>>> import numpy as np
>>> np.set_printoptions(precision=2, suppress=True, linewidth=140, sign=" ")
>>> K = np.array([[3, 8, 3, 8], [2, 6, 2, 6], [3, 8, 3, 8], [2, 6, 2, 6]])
>>> try:
...     np.linalg.inv(K)
... except np.linalg.LinAlgError as e:
...     print(repr(e))
... 
LinAlgError('Singular matrix')
>>> np.abs(np.diag(np.linalg.qr(K)[1])) > 1e-9
array([ True,  True, False, False])
>>> np.unique(K.round(6), axis=0).shape
(2, 4)
>>> np.linalg.lstsq(K[:-1].T, K[-1])[2]
np.int32(2)
>>> np.allclose(K[:-1].T @ np.linalg.lstsq(K[:-1].T, K[-1])[0], K[-1])
True
>>> round(np.trace(np.linalg.pinv(K) @ K), 2)
np.float64(2.0)
>>> proj = np.triu(np.array([[2, 0, 1, 0], [1, 2, 0, 2], [2, 1, 0, 2], [0, 2, 0, 1]]), 1) + np.eye(4)
>>> Y = proj @ K @ np.linalg.inv(proj)
>>> Y
array([[  6.,  16.,   0., -16.],
       [  6.,  18.,   0., -18.],
       [  7.,  20.,   0., -20.],
       [  2.,   6.,   0.,  -6.]])
>>> round(float(np.linalg.det(Y)), 2)
0.0
>>> proj @ K - K @ proj
array([[  3.,   8.,   0., -14.],
       [  4.,  12.,   2.,  -4.],
       [  4.,  12.,   1., -10.],
       [  0.,   0.,  -2., -16.]])
>>> np.linalg.matrix_rank(Y)
np.int64(2)
>>> G = K.T @ K
>>> np.linalg.matrix_rank(G)
np.int64(2)
>>> np.round(np.linalg.eigvalsh(G)[::-1], 2) + 0
array([ 451.86,    0.14,    0.  ,    0.  ])
>>> np.trace(G), (K ** 2).sum()
(np.int64(452), np.int64(452))
>>> np.diag(G)
array([  26,  200,   26,  200])
>>> np.round(np.linalg.svd(K, compute_uv=False) ** 2, 2) + 0
array([ 451.86,    0.14,    0.  ,    0.  ])
>>> np.argsort(-np.linalg.norm(K, axis=0).round(6), kind="stable")[:3]
array([ 1,  3,  0])
>>> round(float(np.linalg.norm(K, 2) / np.linalg.norm(K)), 2)
1.0
>>> round(np.linalg.det(K.T), 2)
np.float64(0.0)
>>> np.round(np.linalg.eigvals(K), 2) + 0
array([ 17.54+0.j,   0.46+0.j,   0.  +0.j,   0.  +0.j])
>>> np.einsum("ij,ji->", K, K)
np.int64(308)
>>> np.einsum("ii->", K)
np.int64(18)
>>> arr = np.loadtxt("x.csv", delimiter=",")
>>> arr
array([[ 1.,  0.],
       [ 4.,  1.]])
>>> np.round(np.linalg.det(arr[::-1]), 2)
np.float64(-1.0)
>>> np.poly(arr)
array([ 1., -2.,  1.])
>>> evals, V = np.linalg.eig(arr)
>>> arr @ V[:, 0] - evals[0] * V[:, 0]
array([ 0.,  0.])
>>> np.sort(np.linalg.eigvals(arr.T))
array([ 1.,  1.])
>>> np.sort(np.linalg.eigvals(np.linalg.inv(arr)))
array([ 1.,  1.])
>>> Uu, sv, vt = np.linalg.svd(arr)
>>> sv
array([ 4.24,  0.24])
>>> np.argmax(sv[:-1] / (sv[1:] + 1e-6)) + 1
np.int64(1)
>>> Y = Uu[:, :1] @ np.diag(sv[:1]) @ vt[:1]
>>> round(float(np.abs(arr - Y).max()), 2)
0.22
>>> np.linalg.matrix_rank(arr, rtol=0.05)
np.int64(2)
>>> np.linalg.matrix_rank(Y)
np.int64(1)
>>> round(np.linalg.norm(arr - Y) / np.linalg.norm(arr), 2)
np.float64(0.06)
>>> X = np.load("test19.npy")
>>> X
array([[ 1,  5,  1,  0],
       [ 2,  3,  5,  2],
       [ 3,  1,  5,  1],
       [ 4,  1,  2,  0]])
>>> q, V = np.linalg.qr(X[:, :1])[0], np.linalg.qr(X[:, 1:])[0]
>>> sv = np.linalg.svd(q.T @ V, compute_uv=False)
>>> sv
array([ 0.94])
>>> round(float(np.linalg.norm(q @ q.T - V @ V.T, 2)), 2)
1.0
>>> np.poly(X)
array([  1.,  -9.,   1., -61.,  61.])
>>> np.einsum("ii->", X)
np.int64(9)
>>> np.round(np.linalg.det(X[::-1]), 2)
np.float64(61.0)
>>> proj = np.triu(np.array([[1, 1, 2, 0], [0, 3, 1, 3], [3, 3, 0, 0], [3, 2, 1, 2]]), 1) + np.eye(4)
>>> Y = proj @ X @ np.linalg.inv(proj)
>>> Y
array([[  9.,   1.,  -3.,   1.],
       [ 17., -10.,  -8.,  33.],
       [  3.,  -2.,   1.,   7.],
       [  4.,  -3.,  -3.,   9.]])
>>> np.linalg.matrix_rank(Y)
np.int64(4)
>>> F = np.loadtxt("sample11.csv", delimiter=",")
>>> F
array([[-0.4, -0.1, -2.5],
       [ 0.4, -0.2,  4. ],
       [-0.2,  1. ,  3.5],
       [ 0.5, -1.2,  1. ]])
>>> q, r_ = np.linalg.qr(F)
>>> round(abs(r_[0, 0]), 2), round(float(np.linalg.norm(F[:, 0])), 2)
(np.float64(0.78), 0.78)
>>> q.shape, r_.shape
((4, 3), (3, 3))
>>> r_
array([[ 0.78, -1.08,  3.07],
       [ 0.  , -1.15, -4.38],
       [ 0.  ,  0.  , -2.63]])
>>> np.trace(q @ q.T)
np.float64(3.0)
>>> q @ r_
array([[-0.4, -0.1, -2.5],
       [ 0.4, -0.2,  4. ],
       [-0.2,  1. ,  3.5],
       [ 0.5, -1.2,  1. ]])
>>> q
array([[-0.51,  0.56, -0.59],
       [ 0.51, -0.3 , -0.42],
       [-0.26, -0.63, -0.59],
       [ 0.64,  0.44, -0.37]])
>>> np.allclose(r_.T @ r_, F.T @ F)
True
>>> m1 = np.loadtxt("data.csv", delimiter=",")
>>> m1
array([[  2.,  10.,   1.,   0.],
       [  2.,  10.,   1.,   1.],
       [  0.,   0.,   2.,   0.],
       [  0.,   0.,   0.,   1.]])
>>> vec = np.array([1, 1, 0, 1])
>>> m1 @ np.ones(4)
array([ 13.,  14.,   2.,   1.])
>>> np.linalg.norm(m1 @ vec) <= np.linalg.norm(m1, 2) * np.linalg.norm(vec) + 1e-9
np.True_
>>> np.abs(np.diag(np.linalg.qr(m1)[1])) > 1e-9
array([ True, False,  True,  True])
>>> np.allclose(m1[:-1].T @ np.linalg.lstsq(m1[:-1].T, m1[-1])[0], m1[-1])
True
>>> try:
...     np.linalg.inv(m1)
... except np.linalg.LinAlgError as e:
...     print("failed:", e)
... 
failed: Singular matrix
>>> blk = np.stack([m1, -2 * m1, m1[::-1]])
>>> (blk @ m1.T).shape
(3, 4, 4)
>>> np.linalg.matrix_rank(blk)
array([ 3,  3,  3])
>>> Y = m1 / np.sqrt((m1 ** 2).mean(axis=1, keepdims=True))
>>> m1 - m1.mean(axis=1, keepdims=True)
array([[-1.25,  6.75, -2.25, -3.25],
       [-1.5 ,  6.5 , -2.5 , -2.5 ],
       [-0.5 , -0.5 ,  1.5 , -0.5 ],
       [-0.25, -0.25, -0.25,  0.75]])
>>> np.linalg.matrix_rank(Y) == np.linalg.matrix_rank(m1)
np.True_
>>> np.linalg.matrix_rank(m1 - m1.mean(axis=1, keepdims=True))
np.int64(3)
>>> np.linalg.norm(Y, axis=1)
array([ 2.,  2.,  2.,  2.])
